% ipython --no-banner

In [1]: import numpy as np

In [2]: import numpy.linalg as la

In [3]: np.set_printoptions(precision=3, suppress=True, linewidth=100, legacy="1.25")

In [4]: def tidy(a):
   ...:     return np.round(a, 3) + 0
   ...: 

In [5]: X = np.load("out9.npy")

In [6]: X
Out[6]: 
array([[ 3,  3,  3,  3],
       [ 4, -1,  4, -1],
       [ 3,  3,  3,  3],
       [ 4, -1,  4, -1]])

In [7]: rng = np.random.default_rng(126)

In [8]: out = X + rng.integers(-2, 3, (4, 2)) @ rng.integers(-2, 3, (2, 4))

In [9]: out
Out[9]: 
array([[ 3,  1,  1,  1],
       [10,  7, 12,  7],
       [-1, -3, -3, -3],
       [ 2, -1,  4, -1]])

In [10]: tidy(la.svd(out - X, compute_uv=False))
Out[10]: array([19.045,  2.301,  0.   ,  0.   ])

In [11]: la.matrix_rank(out - X, tol=1e-8)
Out[11]: 2

In [12]: tidy(la.norm(X, 2) / la.norm(X))
Out[12]: 0.87

In [13]: np.argsort(-la.norm(X, axis=0).round(6), kind="stable")[:3]
Out[13]: array([0, 2, 1])

In [14]: la.cond(X) > 100
Out[14]: True

In [15]: [round(float(x), 3) for x in la.svd(X, compute_uv=False)[:3]]
Out[15]: [10.298, 5.826, 0.0]

In [16]: labels = rng.permutation(4)

In [17]: labels
Out[17]: array([2, 0, 3, 1])

In [18]: out = X[labels][:, labels]

In [19]: out
Out[19]: 
array([[ 3,  3,  3,  3],
       [ 3,  3,  3,  3],
       [ 4,  4, -1, -1],
       [ 4,  4, -1, -1]])

In [20]: np.trace(out)
Out[20]: 4

In [21]: tidy(la.det(out)), tidy(la.det(X[labels]))
Out[21]: (0.0, 0.0)

In [22]: np.allclose(out, X)
Out[22]: False

In [23]: np.diag(out)
Out[23]: array([ 3,  3, -1, -1])

In [24]: tidy(X @ la.pinv(X) @ X)
Out[24]: 
array([[ 3.,  3.,  3.,  3.],
       [ 4., -1.,  4., -1.],
       [ 3.,  3.,  3.,  3.],
       [ 4., -1.,  4., -1.]])

In [25]: np.unique(X.round(6), axis=0).shape
Out[25]: (2, 4)

In [26]: tidy(np.trace(la.pinv(X) @ X))
Out[26]: 2.0

In [27]: np.abs(np.diag(la.qr(X)[1])) > 1e-9
Out[27]: array([ True,  True, False, False])

In [28]: F = np.loadtxt("data.csv", delimiter=",")

In [29]: F
Out[29]: 
array([[ 2.,  2.,  2.,  2.,  2.,  2.,  2.,  2.],
       [ 2.,  4.,  4.,  4.,  4.,  4.,  4.,  4.],
       [ 2.,  4.,  6.,  6.,  6.,  6.,  6.,  6.],
       [ 2.,  4.,  6.,  8.,  8.,  8.,  8.,  8.],
       [ 2.,  4.,  6.,  8., 10., 10., 10., 10.],
       [ 2.,  4.,  6.,  8., 10., 12., 12., 12.],
       [ 2.,  4.,  6.,  8., 10., 12., 14., 14.],
       [ 2.,  4.,  6.,  8., 10., 12., 14., 16.]])

In [30]: ev, evecs = la.eigh(F)

In [31]: x0 = np.array([-3, 0, 3, 0, 2, 2, 3, -2])

In [32]: tidy(x0 @ F @ x0 / (x0 @ x0)), tidy(ev[0]), tidy(ev[-1])
Out[32]: (11.128, 0.517, 58.731)

In [33]: tidy(evecs * np.maximum(ev, 0) @ evecs.T)
Out[33]: 
array([[ 2.,  2.,  2.,  2.,  2.,  2.,  2.,  2.],
       [ 2.,  4.,  4.,  4.,  4.,  4.,  4.,  4.],
       [ 2.,  4.,  6.,  6.,  6.,  6.,  6.,  6.],
       [ 2.,  4.,  6.,  8.,  8.,  8.,  8.,  8.],
       [ 2.,  4.,  6.,  8., 10., 10., 10., 10.],
       [ 2.,  4.,  6.,  8., 10., 12., 12., 12.],
       [ 2.,  4.,  6.,  8., 10., 12., 14., 14.],
       [ 2.,  4.,  6.,  8., 10., 12., 14., 16.]])

In [34]: tidy(la.eigvalsh(F[1:, 1:]))
Out[34]: array([ 0.525,  0.61 ,  0.795,  1.204,  2.268,  6.322, 58.277])

In [35]: (np.sign(evecs[:, -1].round(6)) == np.sign(evecs[0, -1].round(6))).astype(int)
Out[35]: array([1, 1, 1, 1, 1, 1, 1, 1])

In [36]: tidy(evecs * np.abs(ev) @ evecs.T)
Out[36]: 
array([[ 2.,  2.,  2.,  2.,  2.,  2.,  2.,  2.],
       [ 2.,  4.,  4.,  4.,  4.,  4.,  4.,  4.],
       [ 2.,  4.,  6.,  6.,  6.,  6.,  6.,  6.],
       [ 2.,  4.,  6.,  8.,  8.,  8.,  8.,  8.],
       [ 2.,  4.,  6.,  8., 10., 10., 10., 10.],
       [ 2.,  4.,  6.,  8., 10., 12., 12., 12.],
       [ 2.,  4.,  6.,  8., 10., 12., 14., 14.],
       [ 2.,  4.,  6.,  8., 10., 12., 14., 16.]])

In [37]: ev, evecs = la.eigh(F)

In [38]: tidy(la.eigvalsh(F + -3 * np.eye(8)))
Out[38]: array([-2.483, -2.425, -2.308, -2.084, -1.623, -0.483,  3.676, 55.731])

In [39]: np.abs(evecs[:, -1]).round(6).argmax()
Out[39]: 7

In [40]: tidy(la.svd(F, compute_uv=False))
Out[40]: array([58.731,  6.676,  2.517,  1.377,  0.916,  0.692,  0.575,  0.517])

In [41]: tidy(evecs @ np.diag(ev) @ evecs.T)
Out[41]: 
array([[ 2.,  2.,  2.,  2.,  2.,  2.,  2.,  2.],
       [ 2.,  4.,  4.,  4.,  4.,  4.,  4.,  4.],
       [ 2.,  4.,  6.,  6.,  6.,  6.,  6.,  6.],
       [ 2.,  4.,  6.,  8.,  8.,  8.,  8.,  8.],
       [ 2.,  4.,  6.,  8., 10., 10., 10., 10.],
       [ 2.,  4.,  6.,  8., 10., 12., 12., 12.],
       [ 2.,  4.,  6.,  8., 10., 12., 14., 14.],
       [ 2.,  4.,  6.,  8., 10., 12., 14., 16.]])

In [42]: tidy(ev)
Out[42]: array([ 0.517,  0.575,  0.692,  0.916,  1.377,  2.517,  6.676, 58.731])

In [43]: np.unique(ev.round(6) + 0, return_counts=True)[1]
Out[43]: array([1, 1, 1, 1, 1, 1, 1, 1])

In [44]: x0 = np.ones(8)

In [45]: for _ in range(5):
    ...:     x0 = F @ x0
    ...:     x0 /= la.norm(x0)
    ...:     print(round(x0 @ F @ x0, 3))
    ...: 
58.655
58.73
58.731
58.731
58.731

In [46]: tidy(x0)
Out[46]: array([0.089, 0.175, 0.255, 0.327, 0.387, 0.434, 0.467, 0.483])

In [47]: M = np.array([[-3, -3, -3, -3, -3],
    ...:     [-3, -6, -6, -6, -6],
    ...:     [-3, -6, -9, -9, -9],
    ...:     [-3, -6, -9, -12, -12],
    ...:     [-3, -6, -9, -12, -15]])

In [48]: ev, evecs = la.eigh(M)

In [49]: (ev > 1e-8).sum(), (ev < -1e-8).sum()
Out[49]: (0, 5)

In [50]: tidy(evecs.T @ evecs)
Out[50]: 
array([[1., 0., 0., 0., 0.],
       [0., 1., 0., 0., 0.],
       [0., 0., 1., 0., 0.],
       [0., 0., 0., 1., 0.],
       [0., 0., 0., 0., 1.]])

In [51]: tidy(la.eigvalsh(M + -3 * np.eye(5)))
Out[51]: array([-40.031,  -7.346,  -4.749,  -4.06 ,  -3.815])

In [52]: tidy(ev.sum()), np.trace(M)
Out[52]: (-45.0, -45)

In [53]: tidy(evecs.T @ M @ evecs)
Out[53]: 
array([[-37.031,   0.   ,   0.   ,   0.   ,   0.   ],
       [  0.   ,  -4.346,   0.   ,   0.   ,   0.   ],
       [  0.   ,   0.   ,  -1.749,   0.   ,   0.   ],
       [  0.   ,   0.   ,   0.   ,  -1.06 ,   0.   ],
       [  0.   ,   0.   ,   0.   ,   0.   ,  -0.815]])

In [54]: labels = rng.permutation(5)

In [55]: out = M[:, labels] * rng.choice([-1, 1], 5)

In [56]: out
Out[56]: 
array([[ 3,  3,  3,  3,  3],
       [ 6,  6,  6,  6,  3],
       [ 9,  9,  6,  9,  3],
       [12,  9,  6, 12,  3],
       [12,  9,  6, 15,  3]])

In [57]: Uu, _, vt = la.svd(M.T @ out)

In [58]: tidy(la.lstsq(M, out)[0])
Out[58]: 
array([[ 0.,  0.,  0.,  0., -1.],
       [ 0.,  0., -1.,  0.,  0.],
       [ 0., -1.,  0.,  0.,  0.],
       [-1.,  0.,  0.,  0.,  0.],
       [ 0.,  0.,  0., -1.,  0.]])
